% python3 -q
>>> import numpy as np
>>> np.set_printoptions(precision=2, suppress=True, linewidth=120, sign=" ")
>>> data = np.load("layer14.npy")
>>> data
array([[ 2,  3,  1,  3,  2],
       [ 5,  4, -2,  0,  4],
       [ 2,  6,  0,  2,  1],
       [ 5,  7, -1,  0,  3],
       [ 4,  6,  0, -2,  1],
       [ 3,  4, -3, -4,  2],
       [ 4,  2, -2, -3,  0],
       [ 6, -1,  1, -3,  2],
       [ 9,  0,  3, -1,  1],
       [ 9,  2,  5,  2,  4],
       [12, -1,  6,  2,  6],
       [11, -1,  7,  4,  8],
       [11, -2,  6,  7,  6],
       [11, -1,  8,  7,  7],
       [ 8,  2,  6,  6,  5],
       [11,  5,  6,  5,  7],
       [10,  5,  8,  8,  8],
       [ 9,  4,  5, 11,  6],
       [ 9,  4,  5,  8,  7],
       [ 7,  3,  6, 11,  7],
       [ 5,  2,  9, 10, 10],
       [ 4,  0,  6, 11, 13],
       [ 4,  2,  6, 11, 16],
       [ 6, -1,  6, 13, 16],
       [ 6, -4,  9, 15, 15],
       [ 3, -1,  9, 16, 18],
       [ 3,  2,  6, 13, 15],
       [ 3,  3,  6, 12, 18],
       [ 0,  3,  6, 14, 20],
       [ 2,  5,  9, 17, 18],
       [ 3,  6,  7, 16, 20],
       [ 4,  9,  5, 19, 22],
       [ 2,  9,  2, 21, 23],
       [ 4,  8,  2, 18, 23],
       [ 4, 11,  5, 19, 21],
       [ 2,  8,  4, 18, 21],
       [ 2,  5,  2, 17, 23],
       [-1,  8, -1, 16, 25],
       [ 1,  7,  2, 15, 27]])
>>> other = data / np.sqrt((data ** 2).mean(axis=1, keepdims=True))
>>> other[35]
array([ 0.15,  0.61,  0.31,  1.38,  1.61])
>>> np.linalg.matrix_rank(data - data.mean(axis=1, keepdims=True))
np.int64(4)
>>> np.linalg.norm(other, axis=1)
array([ 2.24,  2.24,  2.24,  2.24,  2.24,  2.24,  2.24,  2.24,  2.24,  2.24,  2.24,  2.24,  2.24,  2.24,  2.24,  2.24,
        2.24,  2.24,  2.24,  2.24,  2.24,  2.24,  2.24,  2.24,  2.24,  2.24,  2.24,  2.24,  2.24,  2.24,  2.24,  2.24,
        2.24,  2.24,  2.24,  2.24,  2.24,  2.24,  2.24])
>>> cen = (data - data.mean(axis=0)) / data.std(axis=0)
>>> cen.std(axis=0)
array([ 1.,  1.,  1.,  1.,  1.])
>>> coef = np.linalg.lstsq(np.delete(cen, 3, axis=1), cen[:, 3])[0]
>>> round(float(1 - np.var(cen[:, 3] - np.delete(cen, 3, axis=1) @ coef)), 2)
0.92
>>> W0 = np.loadtxt("m.csv", delimiter=",")
>>> W0
array([[ 6., -1.,  0., -1., -2.,  0.,  2.,  1., -1.,  2., -1., -1.,  1.,  1.],
       [ 1.,  3., -1.,  1., -2.,  2.,  1., -1.,  0., -2., -1., -1.,  0., -1.],
       [-1.,  0.,  0.,  0.,  0., -2., -2.,  0.,  2., -2.,  2.,  0.,  2.,  1.],
       [-2.,  1.,  0., -3.,  2.,  1., -2.,  1., -2.,  0., -2., -1., -2.,  1.],
       [ 1.,  2., -1.,  0.,  5.,  2.,  1.,  0.,  2.,  2.,  2.,  2., -2., -2.],
       [-1.,  0.,  0.,  0.,  2.,  4.,  1.,  1., -2.,  1.,  1., -2.,  2.,  0.],
       [ 2., -1., -1.,  2.,  1.,  0.,  6.,  1.,  0.,  0.,  2.,  2.,  0., -2.],
       [ 2.,  2., -2.,  0.,  0., -2., -2.,  4., -1., -2., -1.,  1., -2., -2.],
       [-2.,  2.,  0.,  0.,  0., -1.,  0.,  2.,  8., -1., -2., -2., -2.,  0.],
       [-2., -2.,  2.,  1., -2., -1.,  2., -1., -1.,  3., -2., -1., -2.,  0.],
       [-1.,  1.,  0., -2., -2.,  0.,  1.,  1., -2.,  2., 13.,  1., -1.,  2.],
       [ 0., -1.,  0., -1., -2.,  2.,  1., -2.,  1., -2.,  0., -5.,  1.,  0.],
       [-1.,  1.,  2.,  2., -1.,  0.,  1.,  2., -2.,  1.,  0.,  2., 15.,  2.],
       [ 2., -2.,  1.,  1.,  1.,  2.,  0.,  1., -1., -1.,  2.,  1.,  0., -9.]])
>>> rng = np.random.default_rng(0)
>>> other = W0 + rng.integers(-2, 3, (14, 13)) @ rng.integers(-2, 3, (13, 14))
>>> other
array([[ 16.,   0.,   4.,   6.,   4.,   3.,  -2.,   9.,  -7.,   7.,  -5., -13.,  -4.,   7.],
       [ -3.,  15.,   6.,   2.,  -4.,  12., -11.,  -3.,  13.,  14.,  -9.,   4.,   7.,  -8.],
       [  6., -17.,   6.,  -4.,  -9.,   2.,   7.,  -2.,   1.,   0.,  -3.,   1.,  -1., -13.],
       [ -6.,   2.,  -3.,   2.,  18.,  -2.,  -8.,   6., -11., -11.,  -4.,   0.,  -5.,   5.],
       [ -8.,  17.,  -3.,   1.,  -4.,  21.,  -4., -10.,  19.,  16.,  -5.,  10.,  11.,  -6.],
       [  0.,  -5.,  -2.,   5.,   1.,  18.,   4.,  -6.,  -8.,   5.,   6.,   1.,   6.,  -6.],
       [  1.,  -6.,   1.,  -1.,   1.,   3.,   5.,   0.,  -1.,  -3.,   3.,   5.,  -2.,  -3.],
       [ 16.,  -1.,   9.,  -6.,   5.,   8., -13.,   6., -20.,  -4.,  -4., -20., -14.,   9.],
       [ -1.,  10.,   1.,   7.,  14.,   2.,  -7.,  15.,  -7.,  -5.,   1.,  -9.,  -5.,   8.],
       [ -3.,  -1., -10.,   5.,  -6., -13.,  12.,  -6.,   1.,   0.,  -2.,  -3.,   2.,   5.],
       [  1.,  15.,   1.,  -2.,  -9.,  -1.,   0.,   4.,   5.,  -1.,   9.,   0.,  -2.,   8.],
       [  7.,  -5.,  13.,  -1.,   1.,  17.,  -2.,  11., -10.,   8.,   6., -14.,  -2.,  -2.],
       [  2.,   3.,   2.,  -1.,  -4., -11.,  -1.,   6.,  -3.,   3.,  -3.,  -5.,  13.,   8.],
       [  4.,   5., -10.,  -8.,  -7.,  -7.,   3.,  25.,  15.,  -1.,  16.,   4.,   1.,   1.]])
>>> np.abs(other - W0).sum(axis=1)
array([  81.,  106.,   84.,   73.,  133.,   66.,   27.,  130.,   94.,   65.,   51.,   99.,   49.,  117.])
>>> x = np.array([8, 2, 4, 4, 3, 9, 5, 9, 5, 3, 1, 6, 9, 6])
>>> target = other @ x
>>> target
array([ 187.,  189.,  -49., -105.,  290.,  138.,   34.,  -94.,  104., -142.,   95.,  205.,   90.,  253.])
>>> np.linalg.solve(other, target)
array([ 8.,  2.,  4.,  4.,  3.,  9.,  5.,  9.,  5.,  3.,  1.,  6.,  9.,  6.])
>>> np.round(np.linalg.solve(other, other[:, 12]), 2) + 0
array([ 0.,  0.,  0.,  0.,  0.,  0.,  0.,  0.,  0.,  0.,  0.,  0.,  1.,  0.])
>>> np.round(np.linalg.solve(other.T, other[7]), 2) + 0
array([ 0.,  0.,  0.,  0.,  0.,  0.,  0.,  1.,  0.,  0.,  0.,  0.,  0.,  0.])
>>> theta = np.deg2rad(60)
>>> M = np.eye(5)
>>> M[np.ix_([1, 0], [1, 0])] = [[np.cos(theta), -np.sin(theta)], [np.sin(theta), np.cos(theta)]]
>>> M
array([[ 0.5 ,  0.87,  0.  ,  0.  ,  0.  ],
       [-0.87,  0.5 ,  0.  ,  0.  ,  0.  ],
       [ 0.  ,  0.  ,  1.  ,  0.  ,  0.  ],
       [ 0.  ,  0.  ,  0.  ,  1.  ,  0.  ],
       [ 0.  ,  0.  ,  0.  ,  0.  ,  1.  ]])
>>> # orthonormal columns
>>> r0, v = M[4], M[0]
>>> r0 @ v
np.float64(0.0)
>>> r0 @ r0
np.float64(1.0)
>>> p = (r0 @ v) / (r0 @ r0) * r0
>>> np.linalg.matrix_rank(np.outer(r0, v))
np.int64(1)
>>> v - p
array([ 0.5 ,  0.87,  0.  ,  0.  ,  0.  ])
>>> np.outer(r0, v)
array([[ 0.  ,  0.  ,  0.  ,  0.  ,  0.  ],
       [ 0.  ,  0.  ,  0.  ,  0.  ,  0.  ],
       [ 0.  ,  0.  ,  0.  ,  0.  ,  0.  ],
       [ 0.  ,  0.  ,  0.  ,  0.  ,  0.  ],
       [ 0.5 ,  0.87,  0.  ,  0.  ,  0.  ]])
>>> (M + M.T) / 2
array([[ 0.5,  0. ,  0. ,  0. ,  0. ],
       [ 0. ,  0.5,  0. ,  0. ,  0. ],
       [ 0. ,  0. ,  1. ,  0. ,  0. ],
       [ 0. ,  0. ,  0. ,  1. ,  0. ],
       [ 0. ,  0. ,  0. ,  0. ,  1. ]])
>>> M.inv()
Traceback (most recent call last):
  File "<python-input-37>", line 1, in <module>
    M.inv()
    ^^^^^
AttributeError: 'numpy.ndarray' object has no attribute 'inv'
>>> (M - M.T) / 2
array([[ 0.  ,  0.87,  0.  ,  0.  ,  0.  ],
       [-0.87,  0.  ,  0.  ,  0.  ,  0.  ],
       [ 0.  ,  0.  ,  0.  ,  0.  ,  0.  ],
       [ 0.  ,  0.  ,  0.  ,  0.  ,  0.  ],
       [ 0.  ,  0.  ,  0.  ,  0.  ,  0.  ]])
>>> np.round(np.abs(np.linalg.eigvals(M)).max(), 2)
np.float64(1.0)
>>> assert M == M.T
Traceback (most recent call last):
  File "<python-input-40>", line 1, in <module>
    assert M == M.T
           ^^^^^^^^
ValueError: The truth value of an array with more than one element is ambiguous. Use a.any() or a.all()
>>> np.round(np.linalg.det(M), 2)
np.float64(1.0)
>>> np.trace(M)
np.float64(4.0)
>>> mat = np.array([[0.0, 0.0, 0.0, 0.0, 0.0, 0.0, -2.0, -2.0],
...     [0.0, 0.0, 0.0, 0.0, 0.0, 0.0, 0.0, 1.0],
...     [0.0, 0.0, 0.0, 0.0, 0.0, 0.0, -2.0, -2.0],
...     [0.0, 0.0, 0.0, 0.0, 0.0, 0.0, -2.0, 0.0],
...     [0.0, 0.0, 0.0, 0.0, 0.0, 0.0, 0.0, -2.0],
...     [0.0, 0.0, 0.0, 0.0, 0.0, 0.0, -2.0, -2.0],
...     [-2.0, 0.0, -2.0, -2.0, 0.0, -2.0, 0.0, 0.0],
...     [-2.0, 1.0, -2.0, 0.0, -2.0, -2.0, 0.0, 0.0]])
>>> np.linalg.cond(mat) > 100
np.True_
>>> np.linalg.matrix_rank(mat, rtol=0.1)
np.int64(4)
>>> np.argsort(-np.linalg.norm(mat, axis=0).round(6), kind="stable")[:3]
array([ 7,  6,  0])
>>> round(np.linalg.eigvalsh(mat).min(), 2)
np.float64(-5.34)
>>> try:
...     np.linalg.cholesky(mat)
... except np.linalg.LinAlgError as e:
...     print(e)
... 
Matrix is not positive definite
>>> [round(float(np.linalg.det(mat[:i, :i])), 2) + 0 for i in range(1, 9)]
[0.0, 0.0, 0.0, 0.0, 0.0, 0.0, 0.0, 0.0]
>>> w, evecs = np.linalg.eigvalsh(mat)
Traceback (most recent call last):
  File "<python-input-50>", line 1, in <module>
    w, evecs = np.linalg.eigvalsh(mat)
    ^^^^^^^^
ValueError: too many values to unpack (expected 2)
>>> w, evecs = np.linalg.eigh(mat)
>>> np.round(np.linalg.svd(mat, compute_uv=False), 2) + 0
array([ 5.34,  5.34,  2.12,  2.12,  0.  ,  0.  ,  0.  ,  0.  ])
>>> np.round(evecs.T @ mat @ evecs, 2) + 0
array([[-5.34,  0.  ,  0.  ,  0.  ,  0.  ,  0.  ,  0.  ,  0.  ],
       [ 0.  , -2.12,  0.  ,  0.  ,  0.  ,  0.  ,  0.  ,  0.  ],
       [ 0.  ,  0.  ,  0.  ,  0.  ,  0.  ,  0.  ,  0.  ,  0.  ],
       [ 0.  ,  0.  ,  0.  ,  0.  ,  0.  ,  0.  ,  0.  ,  0.  ],
       [ 0.  ,  0.  ,  0.  ,  0.  ,  0.  ,  0.  ,  0.  ,  0.  ],
       [ 0.  ,  0.  ,  0.  ,  0.  ,  0.  ,  0.  ,  0.  ,  0.  ],
       [ 0.  ,  0.  ,  0.  ,  0.  ,  0.  ,  0.  ,  2.12,  0.  ],
       [ 0.  ,  0.  ,  0.  ,  0.  ,  0.  ,  0.  ,  0.  ,  5.34]])
>>> w.round(2) + 0
array([-5.34, -2.12,  0.  ,  0.  ,  0.  ,  0.  ,  2.12,  5.34])
>>> np.round(evecs @ np.diag(w) @ evecs.T, 2) + 0
array([[ 0.,  0.,  0.,  0.,  0.,  0., -2., -2.],
       [ 0.,  0.,  0.,  0.,  0.,  0.,  0.,  1.],
       [ 0.,  0.,  0.,  0.,  0.,  0., -2., -2.],
       [ 0.,  0.,  0.,  0.,  0.,  0., -2.,  0.],
       [ 0.,  0.,  0.,  0.,  0.,  0.,  0., -2.],
       [ 0.,  0.,  0.,  0.,  0.,  0., -2., -2.],
       [-2.,  0., -2., -2.,  0., -2.,  0.,  0.],
       [-2.,  1., -2.,  0., -2., -2.,  0.,  0.]])
>>> (w > 1e-8).sum(), (w < -1e-8).sum()
(np.int64(2), np.int64(2))
>>> w.sum(), np.trace(mat)
(np.float64(0.0), np.float64(0.0))
>>> np.linalg.eigvalsh(mat + -3 * np.eye(8))
array([-8.34, -5.12, -3.  , -3.  , -3.  , -3.  , -0.88,  2.34])
>>> np.round(evecs.T @ evecs, 2) + 0
array([[ 1.,  0.,  0.,  0.,  0.,  0.,  0.,  0.],
       [ 0.,  1.,  0.,  0.,  0.,  0.,  0.,  0.],
       [ 0.,  0.,  1.,  0.,  0.,  0.,  0.,  0.],
       [ 0.,  0.,  0.,  1.,  0.,  0.,  0.,  0.],
       [ 0.,  0.,  0.,  0.,  1.,  0.,  0.,  0.],
       [ 0.,  0.,  0.,  0.,  0.,  1.,  0.,  0.],
       [ 0.,  0.,  0.,  0.,  0.,  0.,  1.,  0.],
       [ 0.,  0.,  0.,  0.,  0.,  0.,  0.,  1.]])
>>> np.unique(w.round(6) + 0, return_counts=True)[1]
array([ 1,  1,  4,  1,  1])
>>> np.diff(mat, axis=0)
array([[ 0.,  0.,  0.,  0.,  0.,  0.,  2.,  3.],
       [ 0.,  0.,  0.,  0.,  0.,  0., -2., -3.],
       [ 0.,  0.,  0.,  0.,  0.,  0.,  0.,  2.],
       [ 0.,  0.,  0.,  0.,  0.,  0.,  2., -2.],
       [ 0.,  0.,  0.,  0.,  0.,  0., -2.,  0.],
       [-2.,  0., -2., -2.,  0., -2.,  2.,  2.],
       [ 0.,  1.,  0.,  2., -2.,  0.,  0.,  0.]])
>>> np.count_nonzero(mat)
np.int64(18)
>>> mat - mat[0]
array([[ 0.,  0.,  0.,  0.,  0.,  0.,  0.,  0.],
       [ 0.,  0.,  0.,  0.,  0.,  0.,  2.,  3.],
       [ 0.,  0.,  0.,  0.,  0.,  0.,  0.,  0.],
       [ 0.,  0.,  0.,  0.,  0.,  0.,  0.,  2.],
       [ 0.,  0.,  0.,  0.,  0.,  0.,  2.,  0.],
       [ 0.,  0.,  0.,  0.,  0.,  0.,  0.,  0.],
       [-2.,  0., -2., -2.,  0., -2.,  2.,  2.],
       [-2.,  1., -2.,  0., -2., -2.,  2.,  2.]])
>>> np.unravel_index(np.abs(mat).argmax(), mat.shape)
(np.int64(0), np.int64(6))
>>> mat.sum(axis=0)
array([-4.,  1., -4., -2., -2., -4., -8., -7.])
>>> mat[8]
Traceback (most recent call last):
  File "<python-input-66>", line 1, in <module>
    mat[8]
    ~~~^^^
IndexError: index 8 is out of bounds for axis 0 with size 8
>>> np.abs(mat).max()
np.float64(2.0)
>>> round(np.linalg.norm(mat), 2)
np.float64(8.12)
>>> np.linalg.matrix_rank(mat)
np.int64(4)
>>> mat.shape
(8, 8)
>>> mat.sum(axis=1)
array([-4.,  1., -4., -2., -2., -4., -8., -7.])
>>> m1 = 5 * np.eye(12) + np.eye(12, k=1)
>>> m1
array([[ 5.,  1.,  0.,  0.,  0.,  0.,  0.,  0.,  0.,  0.,  0.,  0.],
       [ 0.,  5.,  1.,  0.,  0.,  0.,  0.,  0.,  0.,  0.,  0.,  0.],
       [ 0.,  0.,  5.,  1.,  0.,  0.,  0.,  0.,  0.,  0.,  0.,  0.],
       [ 0.,  0.,  0.,  5.,  1.,  0.,  0.,  0.,  0.,  0.,  0.,  0.],
       [ 0.,  0.,  0.,  0.,  5.,  1.,  0.,  0.,  0.,  0.,  0.,  0.],
       [ 0.,  0.,  0.,  0.,  0.,  5.,  1.,  0.,  0.,  0.,  0.,  0.],
       [ 0.,  0.,  0.,  0.,  0.,  0.,  5.,  1.,  0.,  0.,  0.,  0.],
       [ 0.,  0.,  0.,  0.,  0.,  0.,  0.,  5.,  1.,  0.,  0.,  0.],
       [ 0.,  0.,  0.,  0.,  0.,  0.,  0.,  0.,  5.,  1.,  0.,  0.],
       [ 0.,  0.,  0.,  0.,  0.,  0.,  0.,  0.,  0.,  5.,  1.,  0.],
       [ 0.,  0.,  0.,  0.,  0.,  0.,  0.,  0.,  0.,  0.,  5.,  1.],
       [ 0.,  0.,  0.,  0.,  0.,  0.,  0.,  0.,  0.,  0.,  0.,  5.]])
>>> gram = m1.T @ m1
>>> np.diag(gram)
array([ 25.,  26.,  26.,  26.,  26.,  26.,  26.,  26.,  26.,  26.,  26.,  26.])
>>> np.linalg.svd(m1, compute_uv=False) ** 2
array([ 35.7 ,  34.83,  33.43,  31.59,  29.42,  27.06,  24.64,  22.31,  20.2 ,  18.44,  17.11,  16.28])
>>> gram
array([[ 25.,   5.,   0.,   0.,   0.,   0.,   0.,   0.,   0.,   0.,   0.,   0.],
       [  5.,  26.,   5.,   0.,   0.,   0.,   0.,   0.,   0.,   0.,   0.,   0.],
       [  0.,   5.,  26.,   5.,   0.,   0.,   0.,   0.,   0.,   0.,   0.,   0.],
       [  0.,   0.,   5.,  26.,   5.,   0.,   0.,   0.,   0.,   0.,   0.,   0.],
       [  0.,   0.,   0.,   5.,  26.,   5.,   0.,   0.,   0.,   0.,   0.,   0.],
       [  0.,   0.,   0.,   0.,   5.,  26.,   5.,   0.,   0.,   0.,   0.,   0.],
       [  0.,   0.,   0.,   0.,   0.,   5.,  26.,   5.,   0.,   0.,   0.,   0.],
       [  0.,   0.,   0.,   0.,   0.,   0.,   5.,  26.,   5.,   0.,   0.,   0.],
       [  0.,   0.,   0.,   0.,   0.,   0.,   0.,   5.,  26.,   5.,   0.,   0.],
       [  0.,   0.,   0.,   0.,   0.,   0.,   0.,   0.,   5.,  26.,   5.,   0.],
       [  0.,   0.,   0.,   0.,   0.,   0.,   0.,   0.,   0.,   5.,  26.,   5.],
       [  0.,   0.,   0.,   0.,   0.,   0.,   0.,   0.,   0.,   0.,   5.,  26.]])
>>> np.linalg.matrix_rank(gram)
np.int64(12)
